$ python -q
>>> import numpy as np
>>> np.set_printoptions(precision=1, suppress=True, linewidth=160, sign=" ")
>>> mat = np.load("case17.npy")
>>> print(mat)
[[ 3  4  5]
 [ 6  7  8]]
>>> Uu, s, vt = np.linalg.svd(mat)
>>> print(np.argmax(s[:-1] / (s[1:] + 1e-6)) + 1)
1
>>> out = Uu[:, :1] @ np.diag(s[:1]) @ vt[:1]
>>> print(round(np.abs(mat - out).max(), 1))
0.4
>>> def softmax(z):
...     e = np.exp(z - z.max(axis=-1, keepdims=True))
...     return e / e.sum(axis=-1, keepdims=True)
... 
>>> print(softmax(mat[1] + -3))
[ 0.1  0.2  0.7]
>>> scores = mat @ mat.T / np.sqrt(3)
>>> print(softmax(scores).round(6).argmax(axis=1))
[ 1  1]
>>> print(round(np.linalg.norm(mat, 2) / np.linalg.norm(mat), 1))
1.0
>>> print(np.linalg.norm(mat, axis=1).argmax())
1
>>> print(mat[0] @ mat[1])
86
>>> print(np.round(np.linalg.norm(mat[0], 1), 1), round(float(np.linalg.norm(mat[0], np.inf)), 1))
12.0 5.0
>>> print(round(float(np.linalg.norm(mat[0] - mat[1])), 1))
5.2
>>> print(np.linalg.norm(mat, axis=0))
[ 6.7  8.1  9.4]
>>> feats = np.loadtxt("block19.csv", delimiter=",")
>>> print(feats)
[[-3. -3. -3.]
 [-3. -6. -6.]
 [-3. -6. -9.]]
>>> out = np.array([[2, -2], [0, -1], [-1, 2]])
>>> print(np.linalg.matrix_rank(feats @ out))
2
>>> print(out.T @ feats.T)
[[-3.  0.  3.]
 [ 3.  0. -6.]]
>>> print(np.einsum("ik,kj->ij", feats, out))
[[-3.  3.]
 [ 0.  0.]
 [ 3. -6.]]
>>> print(np.linalg.matrix_rank(np.vstack([feats, out.T])))
3
>>> print(np.einsum("ij,ij->i", feats, feats))
[  27.   81.  126.]
>>> print(np.vstack([feats, out.T]).shape)
(5, 3)
>>> print(feats @ out)
[[-3.  3.]
 [ 0.  0.]
 [ 3. -6.]]
>>> evals, vecs = np.linalg.eigh(feats)
>>> vec = np.array([-9, -5, -1])
>>> print(vec @ feats @ vec)
-786.0
>>> print(vecs * np.maximum(evals, 0) @ vecs.T)
[[ 0.  0.  0.]
 [ 0.  0.  0.]
 [ 0.  0.  0.]]
>>> print(softmax(feats[0] + 2))
[ 0.3  0.3  0.3]
>>> print(softmax(feats[0]))
[ 0.3  0.3  0.3]
>>> scores = feats @ feats.T / np.sqrt(3)
>>> print(softmax(scores).round(6).argmax(axis=1))
[ 2  2  2]
>>> rng = np.random.default_rng(36079)
>>> lab = rng.permutation(3)
>>> out = feats[:, lab] * rng.choice([-1, 1], 3)
>>> print(out)
[[ 3.  3.  3.]
 [ 3.  6.  6.]
 [ 3.  9.  6.]]
>>> Uu, _, vt = np.linalg.svd(feats.T @ out)
>>> print(lab)
[ 0  2  1]
>>> print(np.round(np.linalg.lstsq(feats, out)[0], 1) + 0)
[[-1.  0.  0.]
 [ 0.  0. -1.]
 [ 0. -1.  0.]]
>>> F = np.load("run8.npy")
>>> print(F)
[[ 3.4  2.1  2.2]
 [ 3.1  2.   2.4]
 [ 3.1  2.2  1.7]
 [ 2.9  2.3  2.5]
 [ 3.2  2.   2.3]
 [ 3.   1.5  2.1]
 [ 3.1  1.7  2.4]
 [ 1.2  1.8  1.4]
 [ 1.8  2.2  2.2]
 [ 1.   2.2  1.9]
 [ 1.   2.6  2.1]
 [ 1.4  2.2  2.5]
 [ 1.1  1.9  2.1]
 [ 0.9  2.2  2.3]]
>>> vec = np.array([5, 3, -1])
>>> print(F @ np.ones(3))
[ 7.7  7.5  7.   7.7  7.5  6.6  7.2  4.4  6.2  5.1  5.7  6.1  5.1  5.4]
>>> print(F * vec)
[[17.   6.3 -2.2]
 [15.5  6.  -2.4]
 [15.5  6.6 -1.7]
 [14.5  6.9 -2.5]
 [16.   6.  -2.3]
 [15.   4.5 -2.1]
 [15.5  5.1 -2.4]
 [ 6.   5.4 -1.4]
 [ 9.   6.6 -2.2]
 [ 5.   6.6 -1.9]
 [ 5.   7.8 -2.1]
 [ 7.   6.6 -2.5]
 [ 5.5  5.7 -2.1]
 [ 4.5  6.6 -2.3]]
>>> print((F @ vec).argmax())
0
>>> print(np.sign((F @ vec).round(6)))
[ 1.  1.  1.  1.  1.  1.  1.  1.  1.  1.  1.  1.  1.  1.]
>>> C2 = np.cov(F, rowvar=False)
>>> print(np.polyfit(F[:, 2], F[:, 0], 1))
[ 0.9  0.2]
>>> print(np.linalg.eigvalsh(C2)[::-1])
[ 1.1  0.1  0.1]
>>> print(np.argsort(-F.std(axis=0).round(6), kind="stable"))
[ 0  2  1]
>>> print(np.round(np.corrcoef(F[:, 2], F[:, 0])[0, 1], 1))
0.3
>>> print(np.corrcoef(F.T))
[[ 1.  -0.3  0.3]
 [-0.3  1.   0.1]
 [ 0.3  0.1  1. ]]
>>> dist = np.linalg.norm(F[:, None] - F[None], axis=-1)
>>> print(dist[:5, :5])
[[ 0.   0.4  0.6  0.6  0.2]
 [ 0.4  0.   0.7  0.4  0.1]
 [ 0.6  0.7  0.   0.8  0.6]
 [ 0.6  0.4  0.8  0.   0.5]
 [ 0.2  0.1  0.6  0.5  0. ]]
>>> proj = F @ np.linalg.solve(F.T @ F, F.T)
>>> print(np.diag(proj))
[ 0.2  0.1  0.5  0.1  0.1  0.2  0.3  0.2  0.1  0.2  0.3  0.2  0.2  0.2]
>>> print(np.round(np.linalg.eigvalsh(proj), 1) + 0)
[ 0.  0.  0.  0.  0.  0.  0.  0.  0.  0.  0.  1.  1.  1.]
>>> print(np.allclose(proj @ proj, proj))
True
>>> O, r_ = np.linalg.qr(feats)
>>> print(np.round(abs(r_[0, 0]), 1), round(float(np.linalg.norm(feats[:, 0])), 1))
5.2 5.2
>>> print(np.round(np.trace(O @ O.T), 1))
3.0
>>> print(r_)
[[ 5.2  8.7 10.4]
 [ 0.   2.4  3.7]
 [ 0.   0.  -2.1]]
>>> print(np.allclose(r_.T @ r_, feats.T @ feats))
True
>>> print(O.round(1) + 0)
[[-0.6  0.8  0. ]
 [-0.6 -0.4 -0.7]
 [-0.6 -0.4  0.7]]
>>> C = 10 * np.array([[0.5, 0.0, 1.1], [3.0, -0.6, -1.8], [0.9, 0.9, 0.4]])
>>> lab = rng.integers(0, 3, 27)
>>> M = C[lab] + rng.normal(size=(27, 3))
>>> print(M)
[[  9.4   9.2   3.7]
 [ 30.2  -5.4 -19. ]
 [  8.9   9.1   5.2]
 [  9.2   9.4   4.6]
 [ 29.1  -6.3 -18.6]
 [  3.9  -0.4  10.7]
 [  5.2   0.3   9.9]
 [ 30.3  -5.8 -18.4]
 [  6.8   0.3  10.9]
 [ 30.2  -6.5 -19.8]
 [  5.8   0.8  10.7]
 [ 11.    8.6   4.2]
 [ 30.2  -4.9 -18.2]
 [  5.   -1.2  11.3]
 [ 30.2  -4.1 -19.2]
 [  6.8   9.3   1.9]
 [ 30.7  -5.1 -18.3]
 [  5.8   1.5  11.1]
 [  8.8   9.1   4.4]
 [  9.3   7.9   3.5]
 [ 31.   -4.8 -17.5]
 [ 30.   -5.1 -20. ]
 [  8.9   8.9   4.2]
 [ 11.    9.6   4.1]
 [  9.6   9.8   4.6]
 [  8.6  12.1   5. ]
 [ 30.9  -7.3 -18.9]]
>>> dist = np.linalg.norm(M[:, None] - M[None], axis=-1)
>>> print(np.flatnonzero(dist[19] < dist.mean() / 2))
[  0   2   3  11  15  18  19  22  23  24  25]
>>> print(dist.shape)
(27, 27)
>>> print(dist[19].round(6).argsort(kind="stable")[:4])
[ 19  22   0  18]
>>> print(dist[:5, :5])
[[  0.   34.    1.7   0.9  33.5]
 [ 34.    0.   35.4  34.8   1.5]
 [  1.7  35.4   0.    0.8  34.9]
 [  0.9  34.8   0.8   0.   34.3]
 [ 33.5   1.5  34.9  34.3   0. ]]
>>> print((dist + 1e9 * np.eye(27)).round(6).argmin(axis=1))
[ 22   7   3  24   7  13  10   1  10  21  17  23  16   5  21  22  12  10  22  22  16   1  18  11   3  24   9]
>>> print(np.linalg.matrix_rank(dist ** 2))
5
>>> print(dist.mean(axis=1).argmax())
26
